$ python -q
>>> import numpy as np
>>> np.set_printoptions(suppress=True, linewidth=100)
>>> m1 = np.array([[0, -5, 2, -5], [-1, -2, 1, 0], [5, 2, 2, 4]])
>>> m1
array([[ 0, -5,  2, -5],
       [-1, -2,  1,  0],
       [ 5,  2,  2,  4]])
>>> M2 = m1 / np.linalg.norm(m1, axis=1, keepdims=True)
>>> G = M2 @ M2.T
>>> np.round(np.linalg.norm(M2, axis=1), 1)
array([1., 1., 1.])
>>> print(G.round(1))
[[ 1.   0.7 -0.5]
 [ 0.7  1.  -0.4]
 [-0.5 -0.4  1. ]]
>>> M2 = np.array([[4, 0], [7, 9]])
>>> basis = np.kron(M2, m1)
>>> np.linalg.matrix_rank(basis)
np.int64(6)
>>> np.round(np.linalg.norm(basis, 2), 1), round(np.linalg.norm(M2, 2) * np.linalg.norm(m1, 2), 1)
(np.float64(104.6), np.float64(104.6))
>>> rng = np.random.default_rng(4871)
>>> M2 = m1 + rng.integers(-2, 3, (3, 2)) @ rng.integers(-2, 3, (2, 4))
>>> M2
array([[-4, -5,  0, -9],
       [-5, -4,  3,  0],
       [ 3,  4, -3, -2]])
>>> np.round(np.linalg.svd(M2 - m1, compute_uv=False), 1) + 0
array([9.9, 5.6, 0. ])
>>> np.linalg.matrix_rank(M2 - m1, tol=1e-8)
np.int64(2)
>>> np.abs(M2 - m1).sum(axis=1)
array([10,  8, 15])
>>> mat = np.load("a.npy")
>>> print(mat)
[[4 2 0 9]
 [7 9 1 6]
 [5 7 6 1]
 [6 0 7 9]]
>>> print(np.linalg.cond(mat) > 100)
False
>>> np.linalg.matrix_rank(mat, rtol=0.1)
np.int64(3)
>>> round(np.log10(np.linalg.cond(mat)))
2
>>> t3 = np.stack([mat, 3 * mat, mat[::-1]])
>>> (t3 @ mat.T).shape
(3, 4, 4)
>>> t3.shape
(3, 4, 4)
>>> np.round(np.linalg.norm(t3, axis=(1, 2)), 1)
array([23.3, 70. , 23.3])
>>> G = mat.T @ mat
>>> np.diag(G)
array([126, 134,  86, 199])
>>> (mat @ mat.T).shape
(4, 4)
>>> print(np.round(np.linalg.svd(mat, compute_uv=False) ** 2, 1))
[416.4  82.1  46.1   0.3]
>>> print(np.trace(G), (mat ** 2).sum())
545 545
>>> np.round(np.linalg.eigvalsh(G)[::-1], 1)
array([416.4,  82.1,  46.1,   0.3])
>>> left, sv, VT = np.linalg.svd(mat)
>>> np.argmax(sv[:-1] / (sv[1:] + 1e-6)) + 1
np.int64(3)
>>> sv.round(1)
array([20.4,  9.1,  6.8,  0.6])
>>> M2 = left[:, :3] @ np.diag(sv[:3]) @ VT[:3]
>>> round(np.linalg.norm(mat - M2, 2), 1), np.round(sv[3], 1)
(np.float64(0.6), np.float64(0.6))
>>> print(round(np.linalg.norm(mat - M2) / np.linalg.norm(mat), 1))
0.0
>>> M2.round(1)
array([[ 4.3,  1.9, -0.1,  8.9],
       [ 6.8,  9.1,  1.1,  6.1],
       [ 5.2,  6.9,  5.9,  0.9],
       [ 5.8,  0.1,  7.1,  9.1]])
>>> np.linalg.matrix_rank(M2)
np.int64(3)
>>> proj = np.triu(np.array([[-1, 1, 3, 3], [0, -1, 2, 1], [-2, -2, -2, 0], [-3, -1, -3, -1]]), 1) + np.eye(4)
>>> M2 = proj @ mat @ np.linalg.inv(proj)
>>> np.round(np.linalg.det(M2), 1)
np.float64(-742.0)
>>> np.linalg.matrix_rank(M2)
np.int64(4)
>>> np.round(np.poly(M2), 1)
array([   1.,  -28.,  203., -731., -742.])
>>> X = np.loadtxt("layer1.csv", delimiter=",")
>>> print(X)
[[ 0.3 -2.   2. ]
 [ 1.   1.3  1. ]
 [ 0.  -2.   2.3]]
>>> x = np.array([-3, 2, -1])
>>> (X * x).sum(axis=1)
array([-6.9, -1.4, -6.3])
>>> np.sign((X @ x).round(6))
array([-1., -1., -1.])
>>> X @ x
array([-6.9, -1.4, -6.3])
>>> np.einsum("ij,j->i", X, x)
array([-6.9, -1.4, -6.3])
>>> (X @ x).argmax()
np.int64(1)
>>> x = np.array([2, 0, 2])
>>> target = X @ x
>>> target
array([4.6, 4. , 4.6])
>>> np.round(np.linalg.solve(X.T, X[2]), 1)
array([-0.,  0.,  1.])
>>> np.round(np.linalg.solve(X, X[:, 0]), 1)
array([ 1., -0.,  0.])
>>> np.round(np.linalg.solve(X, target), 1) + 0
array([2., 0., 2.])
>>> np.linalg.determinant(X)
Traceback (most recent call last):
  File "<python-input-60>", line 1, in <module>
    np.linalg.determinant(X)
    ^^^^^^^^^^^^^^^^^^^^^
AttributeError: module 'numpy.linalg' has no attribute 'determinant'
>>> np.allclose(X @ X.T, X.T @ X)
False
>>> assert X == X.T
Traceback (most recent call last):
  File "<python-input-62>", line 1, in <module>
    assert X == X.T
           ^^^^^^^^
ValueError: The truth value of an array with more than one element is ambiguous. Use a.any() or a.all()
>>> X.inv()
Traceback (most recent call last):
  File "<python-input-63>", line 1, in <module>
    X.inv()
    ^^^^^
AttributeError: 'numpy.ndarray' object has no attribute 'inv'
